In [1]: import numpy as np

In [2]: from numpy import linalg as LA

In [3]: np.set_printoptions(precision=2, suppress=True, linewidth=120, floatmode="fixed")

In [4]: def tidy(a):
   ...:     return np.round(a, 2) + 0
   ...: 

In [5]: A = np.load("block7.npy")

In [6]: A
Out[6]: 
array([[ -1,   3,  -3,  -1,  -2,   0],
       [ -3,  -1,   2,   0,   3,   3],
       [  3,   1,  -1,   0,   2,   3],
       [  0,  -3,   0,   1,  -2,   0],
       [  3,   3,   0,   3,  -3,   2],
       [  0,  -2,  -3,   0,  -1,  -1],
       [  3,  -2,   3,   2,   1,  -3],
       [  0,  -1,   2,   0,   1,   2],
       [  2,   1,   2,  -3,  -1,   2],
       [ -3,   3,  -1,  -1,  -3,   3],
       [ -1,   0,   0,   0,  -2,   2],
       [-13,  -1,   5,  -1,  10,  12]])

In [7]: hat = A @ LA.solve(A.T @ A, A.T)

In [8]: np.trace(hat)
Out[8]: np.float64(6.0)

In [9]: B = np.c_[A[:, :1] @ np.array([[5]]), np.array([0, -3, -2, -2, 4, -2, -5, 3, -3, 1, 4, 2])]

In [10]: B
Out[10]: 
array([[ -5,   0],
       [-15,  -3],
       [ 15,  -2],
       [  0,  -2],
       [ 15,   4],
       [  0,  -2],
       [ 15,  -5],
       [  0,   3],
       [ 10,  -3],
       [-15,   1],
       [ -5,   4],
       [-65,   2]])

In [11]: LA.matrix_rank(B)
Out[11]: np.int64(2)

In [12]: tidy(LA.norm(LA.qr(A)[0].T @ B, axis=0) ** 2 / ((B ** 2).sum(axis=0) + 1e-12))
Out[12]: array([1.00, 0.43])

In [13]: LA.matrix_rank(np.c_[A, B])
Out[13]: np.int64(7)

In [14]: vec = np.array([2, -3])

In [15]: rhs = B @ vec

In [16]: beta, lr = np.zeros(2), 1 / LA.norm(B, 2) ** 2

In [17]: for i in range(200):
    ...:     beta -= lr * B.T @ (B @ beta - rhs)
    ...:     if i % 50 == 0: print(i, round(LA.norm(B @ beta - rhs), 2))
    ...: 
0 27.88
50 11.79
100 4.99
150 2.11

In [18]: tidy(beta)
Out[18]: array([ 2.00, -2.91])

In [19]: tidy(LA.cond(B))
Out[19]: np.float64(7.66)

In [20]: Xs = (A - A.mean(axis=0)) / A.std(axis=0)

In [21]: np.argwhere(np.abs(Xs) > 2)
Out[21]: 
array([[ 4,  3],
       [ 8,  3],
       [11,  0],
       [11,  4],
       [11,  5]])

In [22]: beta = LA.lstsq(np.delete(Xs, 3, axis=1), Xs[:, 3])[0]

In [23]: tidy(beta)
Out[23]: array([ 0.32, -0.15,  0.12,  0.00, -0.13])

In [24]: tidy(1 - np.var(Xs[:, 3] - np.delete(Xs, 3, axis=1) @ beta))
Out[24]: np.float64(0.18)

In [25]: M = np.loadtxt("arr.csv", delimiter=",")

In [26]: M
Out[26]: 
array([[ 0.00,  0.00,  6.00, -7.00,  4.00,  1.00, -1.00, -6.00, -6.00],
       [ 0.00,  0.00, -1.00,  6.00,  1.00, -5.00, -5.00, -3.00,  6.00],
       [-6.00,  1.00,  0.00,  1.00, -1.00, -4.00, -4.00,  3.00, -7.00],
       [ 7.00, -6.00, -1.00,  0.00, -4.00, -4.00, -8.00, -4.00, -5.00],
       [-4.00, -1.00,  1.00,  4.00,  0.00,  3.00,  8.00, -7.00, -1.00],
       [-1.00,  5.00,  4.00,  4.00, -3.00,  0.00, -2.00,  1.00, -6.00],
       [ 1.00,  5.00,  4.00,  8.00, -8.00,  2.00,  0.00, -8.00,  6.00],
       [ 6.00,  3.00, -3.00,  4.00,  7.00, -1.00,  8.00,  0.00,  1.00],
       [ 6.00, -6.00,  7.00,  5.00,  1.00,  6.00, -6.00, -1.00,  0.00]])

In [27]: W1 = np.array([[-5, -4, 3, -4],
    ...:     [-2, -3, -5, 3],
    ...:     [5, 2, 5, -3],
    ...:     [5, 1, -3, -1],
    ...:     [-1, -2, 2, -1],
    ...:     [0, 2, 2, -5],
    ...:     [-4, 2, -1, 5],
    ...:     [2, -2, 4, -5],
    ...:     [4, 0, -3, 0]])

In [28]: beta = np.array([0, 0, 0, 2])

In [29]: hid = np.maximum(M @ W1 + beta, 0)

In [30]: (hid > 0).astype(int)
Out[30]: 
array([[0, 1, 1, 1],
       [1, 0, 0, 1],
       [1, 1, 1, 1],
       [0, 0, 1, 0],
       [0, 1, 0, 1],
       [1, 1, 0, 0],
       [1, 1, 0, 1],
       [0, 0, 0, 1],
       [1, 1, 1, 0]])

In [31]: hid
Out[31]: 
array([[ 0.00,  9.00, 56.00,  7.00],
       [62.00,  0.00,  0.00, 13.00],
       [28.00,  2.00,  1.00, 14.00],
       [ 0.00,  0.00, 37.00,  0.00],
       [ 0.00, 61.00,  0.00, 68.00],
       [24.00,  1.00,  0.00,  0.00],
       [61.00, 33.00,  0.00, 31.00],
       [ 0.00,  0.00,  0.00, 30.00],
       [63.00, 13.00, 84.00,  0.00]])

In [32]: LA.matrix_rank(hid)
Out[32]: np.int64(4)

In [33]: cent = np.array([[6, 7, 6], [4, 8, 5], [9, 6, 0], [7, 1, 5]])

In [34]: W1 @ cent
Out[34]: 
array([[-47, -53, -70],
       [-48, -65, -12],
       [ 62,  78,  25],
       [  0,  24,  30],
       [ -3, -12, -21],
       [ -9,  23, -15],
       [ 10, -13,  11],
       [  5,  17, -23],
       [ -3,  10,  24]])

In [35]: hid @ cent
Out[35]: 
array([[ 589.00,  415.00,   80.00],
       [ 463.00,  447.00,  437.00],
       [ 283.00,  232.00,  248.00],
       [ 333.00,  222.00,    0.00],
       [ 720.00,  556.00,  645.00],
       [ 148.00,  176.00,  149.00],
       [ 715.00,  722.00,  686.00],
       [ 210.00,   30.00,  150.00],
       [1186.00, 1049.00,  443.00]])

In [36]: (hid @ cent).round(6).argmax(axis=1)
Out[36]: array([0, 0, 0, 0, 0, 1, 1, 0, 0])
